$ python3 -q
>>> import numpy as np
>>> import numpy.linalg as la
>>> np.set_printoptions(suppress=True, linewidth=140)
>>> K = np.load("out2.npy")
>>> print(K)
[[-0.31 -1.56  2.3 ]
 [-0.53 -2.07  3.05]
 [-0.47 -1.93  2.94]
 [ 0.01  0.05  0.  ]
 [ 0.01 -0.05 -0.01]
 [ 0.   -0.49  0.55]
 [-0.3  -1.25  1.88]
 [-0.2  -0.81  1.21]
 [-0.48 -1.92  2.98]
 [-0.1  -0.41  0.62]
 [-0.35 -1.57  2.41]
 [-0.07 -0.83  1.23]
 [-0.25 -0.76  1.17]]
>>> cov = K.T @ K
>>> cov.round(2)
array([[  1.16,   4.78,  -7.23],
       [  4.78,  20.49, -30.84],
       [ -7.23, -30.84,  46.49]])
>>> np.round(la.svd(K, compute_uv=False) ** 2, 2)
array([68.09,  0.04,  0.01])
>>> print(np.allclose(cov, cov.T))
True
>>> np.round(la.eigvalsh(cov)[::-1], 2)
array([68.09,  0.04,  0.01])
>>> vec = np.array([-1, 0, 0])
>>> h1 = np.maximum(K @ vec, 0)
>>> np.round(np.maximum(K @ (3 * vec), 0), 2)
array([0.93, 1.59, 1.41, 0.  , 0.  , 0.  , 0.9 , 0.6 , 1.44, 0.3 , 1.05, 0.21, 0.75])
>>> out = np.array([[-2], [4], [2]])
>>> feats = np.block([[np.zeros((3, 3)), out], [out.T, np.zeros((1, 1))]])
>>> feats
array([[ 0.,  0.,  0., -2.],
       [ 0.,  0.,  0.,  4.],
       [ 0.,  0.,  0.,  2.],
       [-2.,  4.,  2.,  0.]])
>>> r = la.matrix_rank(feats)
>>> r
np.int64(2)
>>> null = la.svd(feats)[2][r:].T
>>> [int(la.matrix_rank(feats[:, :j + 1])) for j in range(4)]
[1, 1, 1, 2]
>>> np.round(feats @ null, 2) + 0
array([[0., 0.],
       [0., 0.],
       [0., 0.],
       [0., 0.]])
>>> np.round(null @ null.T, 2)
array([[ 0.83,  0.33,  0.17,  0.  ],
       [ 0.33,  0.33, -0.33,  0.  ],
       [ 0.17, -0.33,  0.83,  0.  ],
       [ 0.  ,  0.  ,  0.  ,  0.  ]])
>>> [int(la.matrix_rank(np.delete(feats, i, axis=0))) for i in range(4)]
[2, 2, 2, 1]
>>> u = np.array([1, 1])
>>> np.cross(feats[3, :3], feats[1, :3])
array([ 0.,  0., -0.])
>>> np.convolve(feats[3], u)
array([-2.,  2.,  6.,  2.,  0.])
>>> [round(float(la.det(feats[:i, :i])), 2) + 0 for i in range(1, 5)]
[0.0, 0.0, 0.0, 0.0]
>>> np.all(la.eigvalsh(feats) > 0)
np.False_
>>> U, sig, vt = la.svd(feats)
>>> np.argmax(sig[:-1] / (sig[1:] + 1e-6)) + 1
np.int64(2)
>>> out = U[:, :2] @ np.diag(sig[:2]) @ vt[:2]
>>> print(round(float(la.norm(feats - out, 2)), 2), sig[2])
0.0 0.0
>>> round(float(np.abs(feats - out).max()), 2)
0.0
>>> print(out.round(2))
[[ 0.  0.  0. -2.]
 [ 0.  0.  0.  4.]
 [ 0.  0.  0.  2.]
 [-2.  4.  2.  0.]]
>>> print(round(la.norm(feats - out) / la.norm(feats), 2))
0.0
>>> print(np.round(np.trace(la.pinv(feats) @ feats), 2))
2.0
>>> np.unique(feats.round(6), axis=0).shape
(4, 4)
>>> np.round(feats @ la.pinv(feats) @ feats, 2)
array([[ 0.,  0.,  0., -2.],
       [ 0.,  0.,  0.,  4.],
       [ 0.,  0.,  0.,  2.],
       [-2.,  4.,  2.,  0.]])
